$ python3 -q
>>> import numpy as np
>>> np.set_printoptions(precision=3, suppress=True, linewidth=200)
>>> K = np.array([[1, 3, 2, 3],
...     [1, 3, 0, 3],
...     [2, 3, 2, 0],
...     [2, 0, 3, 3],
...     [0, 0, 0, 2],
...     [1, 2, 3, 3],
...     [3, 2, 3, 3],
...     [0, 0, 1, 2],
...     [1, 2, 3, 1],
...     [3, 3, 1, 2],
...     [3, 3, 3, 0]])
>>> K[-1] = K[0] + 4 * K[1]
>>> print(K)
[[ 1  3  2  3]
 [ 1  3  0  3]
 [ 2  3  2  0]
 [ 2  0  3  3]
 [ 0  0  0  2]
 [ 1  2  3  3]
 [ 3  2  3  3]
 [ 0  0  1  2]
 [ 1  2  3  1]
 [ 3  3  1  2]
 [ 5 15  2 15]]
>>> # row 10 is much longer than the rest
>>> cen = K - K.mean(axis=0)
>>> left, sv, VT = np.linalg.svd(cen, full_matrices=False)
>>> print(VT[0] * np.sign(VT[0, np.abs(VT[0]).argmax()]))
[0.204 0.711 0.016 0.673]
>>> print((np.sign(left[:, 0]) == np.sign(left[0, 0])).astype(int))
[1 1 1 1 1 1 1 1 1 1 0]
>>> print(np.linalg.matrix_rank(cen))
4
>>> print(np.round(cen.mean(axis=0), 3) + 0)
[0. 0. 0. 0.]
>>> print(np.abs(VT[0]).argmax())
1
>>> print(np.searchsorted(np.cumsum(sv ** 2) / (sv ** 2).sum(), 0.9) + 1)
1
>>> print(round(float((sv ** 2).sum() ** 2 / (sv ** 4).sum()), 3))
1.225
>>> C2 = np.cov(K, rowvar=False)
>>> print(C2)
[[ 2.218  4.9    0.545  4.209]
 [ 4.9   17.4    0.3   15.2  ]
 [ 0.545  0.3    1.364  0.273]
 [ 4.209 15.2    0.273 15.855]]
>>> print(np.argwhere(np.triu(np.abs(np.corrcoef(K.T)) > 0.8, 1)))
[[1 3]]
>>> print(np.linalg.eigvalsh(C2)[::-1])
[33.199  1.736  1.382  0.52 ]
>>> print(np.median(K, axis=0))
[1. 2. 2. 3.]
>>> print(K.std(axis=0))
[1.42  3.977 1.113 3.796]
>>> print(np.corrcoef(K.T))
[[1.    0.789 0.314 0.71 ]
 [0.789 1.    0.062 0.915]
 [0.314 0.062 1.    0.059]
 [0.71  0.915 0.059 1.   ]]
>>> P = np.triu(np.array([[-3, -1, 3, -1], [3, -3, 2, -3], [-2, 2, 3, 0], [0, -2, -1, -1]]), 1) + np.eye(4)
>>> out = P @ C2 @ np.linalg.inv(P)
>>> print(P @ C2 - C2 @ P)
[[ -7.473 -29.482 -12.936 -13.318]
 [-11.536 -40.1   -47.591  10.082]
 [  0.      0.545  -2.236   1.445]
 [  0.      4.209 -43.027  49.809]]
>>> W0 = np.loadtxt("mat.csv", delimiter=",")
>>> print(W0)
[[ 3.  2.  6.  0.  5.  0.  4.]
 [ 0.  0. 12.  0.  4.  0.  2.]
 [ 0.  2.  4.  5.  4.  2.  6.]
 [ 1.  3.  4.  2.  4.  0.  5.]
 [ 0.  0.  8.  2.  6.  0.  5.]
 [ 0.  4.  8.  0.  0.  4.  0.]
 [ 9. 10.  0.  8.  2.  0.  8.]
 [ 7. 11.  0. 11.  1.  2.  9.]
 [ 0.  0. 14.  0.  3.  0.  1.]
 [ 0.  4.  4.  4.  0.  4.  4.]
 [ 5. 12.  0. 10.  0.  7.  6.]
 [ 3.  5.  2.  3.  2.  0.  5.]
 [ 5.  9.  0.  8.  0.  2.  7.]
 [ 1.  3.  8.  0.  0.  0.  1.]
 [11. 12.  0.  7.  0.  1.  6.]
 [ 1.  0.  8.  0.  7.  0.  4.]
 [ 0.  3.  2.  6.  5.  1.  7.]
 [11. 12.  0.  7.  0.  1.  6.]
 [ 0.  5.  4.  3.  0.  4.  3.]
 [11. 14.  0. 13.  0.  2. 10.]
 [ 5.  8.  0. 10.  6.  0. 10.]
 [ 3.  3.  2.  3.  8.  0.  7.]
 [ 3.  3.  8.  0.  0.  0.  1.]
 [ 3.  5.  0.  7.  8.  0.  9.]
 [ 7. 10.  0.  7.  0.  2.  6.]
 [11.  9.  0.  3.  0.  0.  5.]
 [ 9. 14.  0. 12.  0.  5.  8.]
 [ 0.  0.  8.  2.  6.  0.  5.]]
>>> # rows 14 and 17 are equal
>>> idx = W0[:, 2] > np.median(W0[:, 2])
>>> r0 = W0[idx].mean(axis=0) - W0[~idx].mean(axis=0)
>>> print(idx.astype(int))
[1 1 1 1 1 1 0 0 1 1 0 0 0 1 0 1 0 0 1 0 0 0 1 0 0 0 0 1]
>>> print(np.argsort(-np.abs(r0).round(6), kind="stable"))
[1 2 3 0 6 4 5]
>>> print(round((((W0 - W0.mean(axis=0)) @ r0 > 0) == idx).mean(), 3))
0.893
>>> print(r0)
[-5.974 -7.133  6.985 -6.282  0.867 -0.456 -4.113]
